$ ipython --no-banner

In [1]: import numpy as np

In [2]: import numpy.linalg as la

In [3]: np.set_printoptions(precision=3, suppress=True, linewidth=200, legacy="1.25")

In [4]: E = np.load("block6.npy")

In [5]: print(E)
[[ 0 -7  6  3  8]
 [ 0  0 -6  1  4]
 [ 0  0  0  5 -8]
 [ 0  0  0  0 -7]
 [ 0  0  0  0  0]]

In [6]: left, sig, Vh = la.svd(E)

In [7]: print(sig)
[14.879  9.564  5.736  1.801  0.   ]

In [8]: print(np.argmax(sig[:-1] / (sig[1:] + 1e-6)) + 1)
4

In [9]: out = left[:, :4] @ np.diag(sig[:4]) @ Vh[:4]

In [10]: print(la.matrix_rank(out))
4

In [11]: print(la.matrix_rank(E, rtol=0.05))
4

In [12]: print(np.round(la.norm(E - out) / la.norm(E), 3))
0.0

In [13]: print(round(np.abs(E - out).max(), 3))
0.0

In [14]: rank = la.matrix_rank(E)

In [15]: print(rank)
4

In [16]: N = la.svd(E)[2][rank:].T

In [17]: print([int(la.matrix_rank(E[:, :j + 1])) for j in range(5)])
[0, 1, 2, 3, 4]

In [18]: print(N @ N.T)
[[1. 0. 0. 0. 0.]
 [0. 0. 0. 0. 0.]
 [0. 0. 0. 0. 0.]
 [0. 0. 0. 0. 0.]
 [0. 0. 0. 0. 0.]]

In [19]: print([int(la.matrix_rank(np.delete(E, i, axis=0))) for i in range(5)])
[3, 3, 3, 3, 4]

In [20]: print(la.matrix_rank(E.T @ E), la.matrix_rank(E @ E.T))
4 4

In [21]: left, sig, Vh = la.svd(E)

In [22]: V = Vh[:(sig > 1e-8).sum()]

In [23]: rng = np.random.default_rng(47)

In [24]: x0 = E[0] + 5 * E[3] + rng.integers(2) * np.eye(5)[4]

In [25]: print(x0)
[  0.  -7.   6.   3. -27.]

In [26]: print(np.round(V.T @ V, 3) + 0)
[[0. 0. 0. 0. 0.]
 [0. 1. 0. 0. 0.]
 [0. 0. 1. 0. 0.]
 [0. 0. 0. 1. 0.]
 [0. 0. 0. 0. 1.]]

In [27]: print(la.matrix_rank(np.vstack([E, x0])))
4

In [28]: print(round(la.norm(x0 - V.T @ V @ x0), 3))
0.0

In [29]: print(np.allclose(V.T @ V @ x0, x0))
True

In [30]: hat = np.triu(np.array([[-2, 0, 2, -3, 1],
    ...:     [1, 1, 0, 0, -1],
    ...:     [0, 1, 0, -3, 3],
    ...:     [1, 0, 1, -2, -2],
    ...:     [2, -3, -3, 2, -3]]), 1) + np.eye(5)

In [31]: out = hat @ E @ la.inv(hat)

In [32]: print(hat @ E - E @ hat)
[[  0.   0.   0.  28. -14.]
 [  0.   0.   0. -18.  20.]
 [  0.   0.   0.   0.  31.]
 [  0.   0.   0.   0.   0.]
 [  0.   0.   0.   0.   0.]]

In [33]: print(round(float(la.det(out)), 3))
0.0

In [34]: print(np.trace(out), np.trace(E))
0.0 0

In [35]: print(np.poly(out))
[1. 0. 0. 0. 0. 0.]

In [36]: print(la.matrix_rank(out))
4

In [37]: data = np.load("layer12.npy")

In [38]: print(data)
[[ 0.014 -0.014 -0.043  0.043 -0.071 -0.071]
 [-0.014  0.014  0.043 -0.043  0.071  0.071]
 [-0.043  0.043  0.129 -0.129  0.214  0.214]
 [ 0.043 -0.043 -0.129  0.129 -0.214 -0.214]
 [-0.071  0.071  0.214 -0.214  0.357  0.357]
 [-0.071  0.071  0.214 -0.214  0.357  0.357]]

In [39]: vals, V = la.eigh(data)

In [40]: print(V @ np.diag(vals) @ V.T)
[[ 0.014 -0.014 -0.043  0.043 -0.071 -0.071]
 [-0.014  0.014  0.043 -0.043  0.071  0.071]
 [-0.043  0.043  0.129 -0.129  0.214  0.214]
 [ 0.043 -0.043 -0.129  0.129 -0.214 -0.214]
 [-0.071  0.071  0.214 -0.214  0.357  0.357]
 [-0.071  0.071  0.214 -0.214  0.357  0.357]]

In [41]: print(np.round(la.svd(data, compute_uv=False), 3) + 0)
[1. 0. 0. 0. 0. 0.]

In [42]: print(np.abs(V[:, -1]))
[0.12  0.12  0.359 0.359 0.598 0.598]

In [43]: print(np.unique(vals.round(6) + 0, return_counts=True)[1])
[5 1]

In [44]: print(np.round(V.T @ V, 3) + 0)
[[1. 0. 0. 0. 0. 0.]
 [0. 1. 0. 0. 0. 0.]
 [0. 0. 1. 0. 0. 0.]
 [0. 0. 0. 1. 0. 0.]
 [0. 0. 0. 0. 1. 0.]
 [0. 0. 0. 0. 0. 1.]]

In [45]: print(data.reshape(-1, 2))
[[ 0.014 -0.014]
 [-0.043  0.043]
 [-0.071 -0.071]
 [-0.014  0.014]
 [ 0.043 -0.043]
 [ 0.071  0.071]
 [-0.043  0.043]
 [ 0.129 -0.129]
 [ 0.214  0.214]
 [ 0.043 -0.043]
 [-0.129  0.129]
 [-0.214 -0.214]
 [-0.071  0.071]
 [ 0.214 -0.214]
 [ 0.357  0.357]
 [-0.071  0.071]
 [ 0.214 -0.214]
 [ 0.357  0.357]]

In [46]: print(data.ravel(order="F"))
[ 0.014 -0.014 -0.043  0.043 -0.071 -0.071 -0.014  0.014  0.043 -0.043  0.071  0.071 -0.043  0.043  0.129 -0.129  0.214  0.214  0.043 -0.043 -0.129  0.129 -0.214 -0.214 -0.071  0.071  0.214 -0.214
  0.357  0.357 -0.071  0.071  0.214 -0.214  0.357  0.357]

In [47]: print(data.reshape(2, -1))
[[ 0.014 -0.014 -0.043  0.043 -0.071 -0.071 -0.014  0.014  0.043 -0.043  0.071  0.071 -0.043  0.043  0.129 -0.129  0.214  0.214]
 [ 0.043 -0.043 -0.129  0.129 -0.214 -0.214 -0.071  0.071  0.214 -0.214  0.357  0.357 -0.071  0.071  0.214 -0.214  0.357  0.357]]

In [48]: T = data.reshape(6, 2, -1)

In [49]: print(T.sum(axis=1))
[[ 0.057 -0.086 -0.114]
 [-0.057  0.086  0.114]
 [-0.171  0.257  0.343]
 [ 0.171 -0.257 -0.343]
 [-0.286  0.429  0.571]
 [-0.286  0.429  0.571]]

In [50]: print(np.swapaxes(T, 1, 2)[4])
[[-0.071 -0.214]
 [ 0.071  0.357]
 [ 0.214  0.357]]

In [51]: print(T[:, 0])
[[ 0.014 -0.014 -0.043]
 [-0.014  0.014  0.043]
 [-0.043  0.043  0.129]
 [ 0.043 -0.043 -0.129]
 [-0.071  0.071  0.214]
 [-0.071  0.071  0.214]]

In [52]: W = np.array([[-4, -2, 0, -2, -4, 5],
    ...:     [0, -1, -3, -1, 1, 5],
    ...:     [4, -4, 4, -1, -4, 3],
    ...:     [-5, 3, -4, 5, -1, 2],
    ...:     [-1, -5, -2, -4, -2, 5],
    ...:     [-1, -5, 0, -5, 3, 4]])

In [53]: b = np.array([-3, -1, 3, -2, -3, 1])

In [54]: H = np.maximum(data @ W + b, 0)

In [55]: print((H > 0).mean(axis=0))
[0.    0.167 1.    0.167 0.    0.833]

In [56]: print((H > 0).astype(int))
[[0 0 1 0 0 1]
 [0 0 1 0 0 1]
 [0 0 1 0 0 1]
 [0 1 1 1 0 0]
 [0 0 1 0 0 1]
 [0 0 1 0 0 1]]

In [57]: C = np.array([[4, 5], [4, 6], [7, 1], [9, 0], [4, 6], [4, 6]])

In [58]: print((H @ C).round(6).argmax(axis=1))
[0 0 0 0 0 0]
